$ ipython --no-banner

In [1]: import numpy as np

In [2]: np.set_printoptions(precision=2, suppress=True, linewidth=120)

In [3]: tidy = lambda a: np.round(a, 2) + 0

In [4]: F = np.load("m.npy")

In [5]: F
Out[5]: 
array([[  0.4,  -0.3,  -0.7,  -1. ,   0.5,   1.1],
       [  0. ,   0.8,  -0.8,   0.8,   0.8,  -1.9],
       [  5. , -11. ,   5. ,  -5. ,   3.5, -11. ],
       [  1.6,   1.2,  -0.5,   0.2,   0.4,  -2.5],
       [  1.2,  -0.9,   0.8,   0.1,  -1.6,   1.2],
       [  0.3,  -0.9,  -2.1,  -0.7,   0.7,   0.1],
       [  1. ,  -2. ,  -0.3,  -0.5,   0.5,  -0.4],
       [  0.7,  -0.9,  -1.2,  -0.3,   0.2,  -0.6],
       [  0.2,   2. ,   0.6,  -0.9,  -0.6,  -0.5],
       [  0.1,   1.8,  -2.2,   1.3,  -0.1,  -2.5],
       [ -0.8,   0.4,   0.3,   1.1,   2.3,   0.2],
       [  0.7,   1.1,   1.6,   0.9,   0.9,  -1.5],
       [  0.3,   1.5,  -1. ,   0.5,   0.2,  -0.2],
       [ -0.1,   0. ,  -1.5,  -0.1,   0.7,  -0.6],
       [ -0.1,   2.6,   0.4,   0.3,  -0.5,   0.2]])

In [6]: # row 2 is much longer than the rest

In [7]: C = F[[8, 1]].astype(float)

In [8]: for _ in range(7):
   ...:     z = np.linalg.norm(F[:, None] - C, axis=-1).argmin(axis=1)
   ...:     C = np.array([F[z == j].mean(axis=0) for j in range(2)])
   ...: 

In [9]: z
Out[9]: array([0, 0, 1, 0, 0, 0, 0, 0, 0, 0, 0, 0, 0, 0, 0])

In [10]: tidy(C)
Out[10]: 
array([[  0.39,   0.46,  -0.47,   0.12,   0.31,  -0.56],
       [  5.  , -11.  ,   5.  ,  -5.  ,   3.5 , -11.  ]])

In [11]: tidy(C[1] - C[0])
Out[11]: array([  4.61, -11.46,   5.47,  -5.12,   3.19, -10.44])

In [12]: np.bincount(z)
Out[12]: array([14,  1])

In [13]: C @ C
---------------------------------------------------------------------------
ValueError                                Traceback (most recent call last)
Cell In[13], line 1
----> 1 C @ C

ValueError: matmul: Input operand 1 has a mismatch in its core dimension 0, with gufunc signature (n?,k),(k,m?)->(n?,m?) (size 2 is different from 6)

In [14]: gram = C.T @ C

In [15]: print((C @ C.T).shape)
(2, 2)

In [16]: tidy(np.linalg.svd(C, compute_uv=False) ** 2)
Out[16]: array([329.25,   1.01])

In [17]: tidy(np.trace(gram)), tidy((C ** 2).sum())
Out[17]: (np.float64(330.27), np.float64(330.27))

In [18]: tidy(np.diag(gram))
Out[18]: array([ 25.15, 121.21,  25.22,  25.01,  12.35, 121.32])

In [19]: X = np.loadtxt("block18.csv", delimiter=",")

In [20]: X
Out[20]: 
array([[-1.,  0.,  2.,  0.,  0.,  0.,  0.,  0.,  0.,  0.,  0.],
       [ 1.,  3.,  3.,  0.,  0.,  0.,  0.,  0.,  0.,  0.,  0.],
       [ 0.,  3., -2.,  0.,  0.,  0.,  0.,  0.,  0.,  0.,  0.],
       [ 0.,  0.,  0.,  2.,  0.,  3.,  3.,  1.,  3.,  0.,  2.],
       [ 0.,  0.,  0.,  0., -3.,  2.,  3., -3., -1.,  2., -3.],
       [ 0.,  0.,  0., -2., -1.,  1.,  3., -1., -2., -2., -3.],
       [ 0.,  0.,  0., -3.,  3., -2.,  0.,  0., -2.,  3.,  0.],
       [ 0.,  0.,  0.,  0.,  1., -1.,  0., -2.,  3., -3.,  2.],
       [ 0.,  0.,  0., -1.,  1.,  2.,  3.,  2., -3., -2., -1.],
       [ 0.,  0.,  0.,  0.,  2.,  2.,  1.,  0.,  0., -3., -3.],
       [ 0.,  0.,  0.,  1., -1.,  1.,  2.,  3.,  2.,  3., -3.]])

In [21]: # 2 groups of indices that never mix

In [22]: rng = np.random.default_rng(393)

In [23]: M2 = X + rng.integers(-2, 3, (11, 10)) @ rng.integers(-2, 3, (10, 11))

In [24]: M2
Out[24]: 
array([[ -7.,  -5.,  11.,  -7.,  10.,  -9.,   9.,  14.,   4.,  10.,  -2.],
       [  3.,   2.,   1., -13.,   4.,   3.,  -2.,  -2.,  -5.,   3.,   2.],
       [ -4.,  -9.,   0.,   1.,   1.,  -1.,  15.,  10.,   9.,   6.,  -1.],
       [  1.,  -4.,  -3.,   8.,  -1.,  -1.,  10.,   4.,  12.,  -2.,  -5.],
       [ -2.,   0., -12.,   9.,  -4.,  10.,   0.,  -1.,  -2., -16., -12.],
       [ -2.,   3.,   5.,   7.,  11.,  -3.,   3.,  11.,   0.,  -2., -11.],
       [ 14.,  -3.,  -4.,   0.,   5.,  -4.,   3.,  -5.,  -2.,  -6.,  10.],
       [  1.,  -3.,  -3.,  13., -10.,  -2.,  -8.,  -5.,   8.,  -4.,  -2.],
       [  7.,   4.,  -5.,  -5.,  12.,   2.,   8.,   2.,  -3.,  -6.,  -6.],
       [  2.,  16.,   4.,  12.,  13.,   0., -13.,   1., -13.,  -7.,  -9.],
       [ 11.,   3.,   1.,  12.,   9.,  -5., -10.,   6.,   1.,   1.,  -7.]])

In [25]: M2 - X
Out[25]: 
array([[ -6.,  -5.,   9.,  -7.,  10.,  -9.,   9.,  14.,   4.,  10.,  -2.],
       [  2.,  -1.,  -2., -13.,   4.,   3.,  -2.,  -2.,  -5.,   3.,   2.],
       [ -4., -12.,   2.,   1.,   1.,  -1.,  15.,  10.,   9.,   6.,  -1.],
       [  1.,  -4.,  -3.,   6.,  -1.,  -4.,   7.,   3.,   9.,  -2.,  -7.],
       [ -2.,   0., -12.,   9.,  -1.,   8.,  -3.,   2.,  -1., -18.,  -9.],
       [ -2.,   3.,   5.,   9.,  12.,  -4.,   0.,  12.,   2.,   0.,  -8.],
       [ 14.,  -3.,  -4.,   3.,   2.,  -2.,   3.,  -5.,   0.,  -9.,  10.],
       [  1.,  -3.,  -3.,  13., -11.,  -1.,  -8.,  -3.,   5.,  -1.,  -4.],
       [  7.,   4.,  -5.,  -4.,  11.,   0.,   5.,   0.,   0.,  -4.,  -5.],
       [  2.,  16.,   4.,  12.,  11.,  -2., -14.,   1., -13.,  -4.,  -6.],
       [ 11.,   3.,   1.,  11.,  10.,  -6., -12.,   3.,  -1.,  -2.,  -4.]])

In [26]: tidy(np.linalg.svd(M2 - X, compute_uv=False))
Out[26]: array([45.68, 37.16, 31.77, 24.7 , 21.52, 11.2 ,  9.36,  5.28,  2.95,  0.38,  0.  ])

In [27]: np.abs(M2 - X).sum(axis=1)
Out[27]: array([85., 39., 62., 47., 65., 57., 55., 53., 45., 85., 64.])

In [28]: gram = X.T @ X

In [29]: np.trace(gram), (X ** 2).sum()
Out[29]: (np.float64(312.0), np.float64(312.0))

In [30]: (X @ X.T).shape
Out[30]: (11, 11)

In [31]: np.allclose(gram, gram.T)
Out[31]: True

In [32]: np.linalg.matrix_rank(gram)
Out[32]: np.int64(11)

In [33]: z = rng.permutation(11)

In [34]: z
Out[34]: array([ 2,  3,  4,  7,  8, 10,  5,  6,  9,  0,  1])

In [35]: M2 = X[z][:, z]

In [36]: print(np.allclose(M2, X))
False

In [37]: print(tidy(np.linalg.det(M2)), tidy(np.linalg.det(X[z])))
703185.0 -703185.0

In [38]: tidy(np.abs(np.linalg.eigvals(X)).max())
Out[38]: np.float64(5.14)

In [39]: np.trace(X)
Out[39]: np.float64(-11.0)

In [40]: X @ X
Out[40]: 
array([[  1.,   6.,  -6.,   0.,   0.,   0.,   0.,   0.,   0.,   0.,   0.],
       [  2.,  18.,   5.,   0.,   0.,   0.,   0.,   0.,   0.,   0.,   0.],
       [  3.,   3.,  13.,   0.,   0.,   0.,   0.,   0.,   0.,   0.,   0.],
       [  0.,   0.,   0., -12.,   8.,  10.,  28.,   9.,  -8.,   0., -12.],
       [  0.,   0.,   0., -15.,  19.,  -8., -10.,   2., -19.,  -5.,   1.],
       [  0.,   0.,   0., -16.,   7., -23., -20., -11., -16.,   9.,  11.],
       [  0.,   0.,   0.,   0.,  -3.,  -3.,  -9., -14.,  -2.,   5., -16.],
       [  0.,   0.,   0.,   1.,  -9.,   5.,  10.,  14., -10.,  19.,  -4.],
       [  0.,   0.,   0., -13.,   0., -18.,  -7., -19.,  -1.,  10.,   5.],
       [  0.,   0.,   0., -10.,  -8.,  -5.,   3., -17., -14.,   3.,   6.],
       [  0.,   0.,   0., -11.,  22.,   2.,   6.,  -8.,  -5., -29.,   6.]])

In [41]: (X - X.T) / 2
Out[41]: 
array([[ 0. , -0.5,  1. ,  0. ,  0. ,  0. ,  0. ,  0. ,  0. ,  0. ,  0. ],
       [ 0.5,  0. ,  0. ,  0. ,  0. ,  0. ,  0. ,  0. ,  0. ,  0. ,  0. ],
       [-1. ,  0. ,  0. ,  0. ,  0. ,  0. ,  0. ,  0. ,  0. ,  0. ,  0. ],
       [ 0. ,  0. ,  0. ,  0. ,  0. ,  2.5,  3. ,  0.5,  2. ,  0. ,  0.5],
       [ 0. ,  0. ,  0. ,  0. ,  0. ,  1.5,  0. , -2. , -1. ,  0. , -1. ],
       [ 0. ,  0. ,  0. , -2.5, -1.5,  0. ,  2.5,  0. , -2. , -2. , -2. ],
       [ 0. ,  0. ,  0. , -3. ,  0. , -2.5,  0. ,  0. , -2.5,  1. , -1. ],
       [ 0. ,  0. ,  0. , -0.5,  2. ,  0. ,  0. ,  0. ,  0.5, -1.5, -0.5],
       [ 0. ,  0. ,  0. , -2. ,  1. ,  2. ,  2.5, -0.5,  0. , -1. , -1.5],
       [ 0. ,  0. ,  0. ,  0. ,  0. ,  2. , -1. ,  1.5,  1. ,  0. , -3. ],
       [ 0. ,  0. ,  0. , -0.5,  1. ,  2. ,  1. ,  0.5,  1.5,  3. ,  0. ]])

In [42]: np.allclose(X @ X.T, X.T @ X)
Out[42]: False
